$ ipython --no-banner

In [1]: import numpy as np

In [2]: from numpy import linalg as LA

In [3]: np.set_printoptions(precision=3, suppress=True, linewidth=100)

In [4]: J = np.load("m.npy")

In [5]: print(J)
[[-14   0  11 -10  11 -11]
 [  0   8  -2  -5   5  -6]
 [ 11  -2  -2 -14  -3   9]
 [-10  -5 -14  14  -8   4]
 [ 11   5  -3  -8  -6  -2]
 [-11  -6   9   4  -2  -6]]

In [6]: # symmetric

In [7]: rng = np.random.default_rng(2528)

In [8]: labels = rng.permutation(6)

In [9]: print(labels)
[0 3 2 5 4 1]

In [10]: B = J[labels][:, labels]

In [11]: print(np.allclose(B, J))
False

In [12]: print(np.trace(B))
-6

In [13]: print(np.diag(B))
[-14  14  -2  -6  -6   8]

In [14]: print(np.argsort(-LA.norm(J, axis=0).round(6), kind="stable")[:3])
[0 3 2]

In [15]: print(LA.cond(J) > 100)
False

In [16]: print(LA.matrix_rank(J, rtol=0.1))
5

In [17]: print(round(np.log10(LA.cond(J))))
2

In [18]: print(round(LA.norm(J, 2) / LA.norm(J), 3))
0.665

In [19]: evals, vecs = LA.eigvalsh(J)
Traceback (most recent call last):
  Cell In[19], line 1
    evals, vecs = LA.eigvalsh(J)
ValueError: too many values to unpack (expected 2)


In [20]: evals, vecs = LA.eigh(J)

In [21]: print(LA.svd(J, compute_uv=False))
[32.431 30.897 13.869 10.247  8.601  0.513]

In [22]: print(np.round(evals.sum(), 3), np.trace(J))
-6.0 -6

In [23]: print(np.unique(evals.round(6) + 0, return_counts=True)[1])
[1 1 1 1 1 1]

In [24]: print((evals > 1e-8).sum(), (evals < -1e-8).sum())
3 3

In [25]: print(np.round(vecs.T @ vecs, 3) + 0)
[[1. 0. 0. 0. 0. 0.]
 [0. 1. 0. 0. 0. 0.]
 [0. 0. 1. 0. 0. 0.]
 [0. 0. 0. 1. 0. 0.]
 [0. 0. 0. 0. 1. 0.]
 [0. 0. 0. 0. 0. 1.]]

In [26]: F = np.loadtxt("layer4.csv", delimiter=",")

In [27]: print(F.round(3) + 0)
[[-0.199  0.149  0.801 -0.198  0.383 -0.132 -0.163  0.231 -0.035 -0.061  0.088]
 [-0.313 -0.531  0.207  0.085 -0.095 -0.293 -0.075 -0.599  0.332 -0.022  0.014]
 [ 0.028  0.143 -0.073 -0.012 -0.385 -0.61  -0.108  0.07  -0.287 -0.4    0.441]
 [ 0.285  0.532  0.201 -0.218 -0.318 -0.023 -0.204 -0.478  0.058  0.413 -0.034]
 [-0.028  0.108 -0.03  -0.073 -0.292  0.14  -0.247  0.359  0.798 -0.168  0.147]
 [ 0.114 -0.039  0.132  0.401  0.055  0.081  0.323  0.042  0.094  0.419  0.712]
 [-0.37   0.009 -0.359 -0.3    0.27   0.252 -0.505 -0.158 -0.145  0.107  0.441]
 [-0.142  0.399 -0.303 -0.174  0.469 -0.402  0.419 -0.147  0.344 -0.032 -0.001]
 [-0.285  0.259 -0.105  0.68   0.078 -0.257 -0.408  0.129  0.     0.247 -0.248]
 [ 0.142  0.284  0.101  0.397  0.186  0.369 -0.047 -0.4    0.026 -0.622  0.103]
 [-0.712  0.269  0.094 -0.005 -0.416  0.266  0.387 -0.018 -0.129 -0.022 -0.028]]

In [28]: # columns are unit length and at right angles

In [29]: x = np.array([3, 2, 3, 0, -2, 0, 3, -2, -3, -3, -2])

In [30]: print(np.sort(np.abs(np.degrees(np.angle(LA.eigvals(F))))))
[  0.     41.584  41.584  83.294  83.294 131.732 131.732 166.955 166.955 172.991 172.991]

In [31]: print([p for p in range(1, 25) if np.allclose(LA.matrix_power(F, p), np.eye(11))])
[]

In [32]: print(round(float(LA.norm(x)), 3), round(LA.norm(F @ x), 3))
7.81 7.81
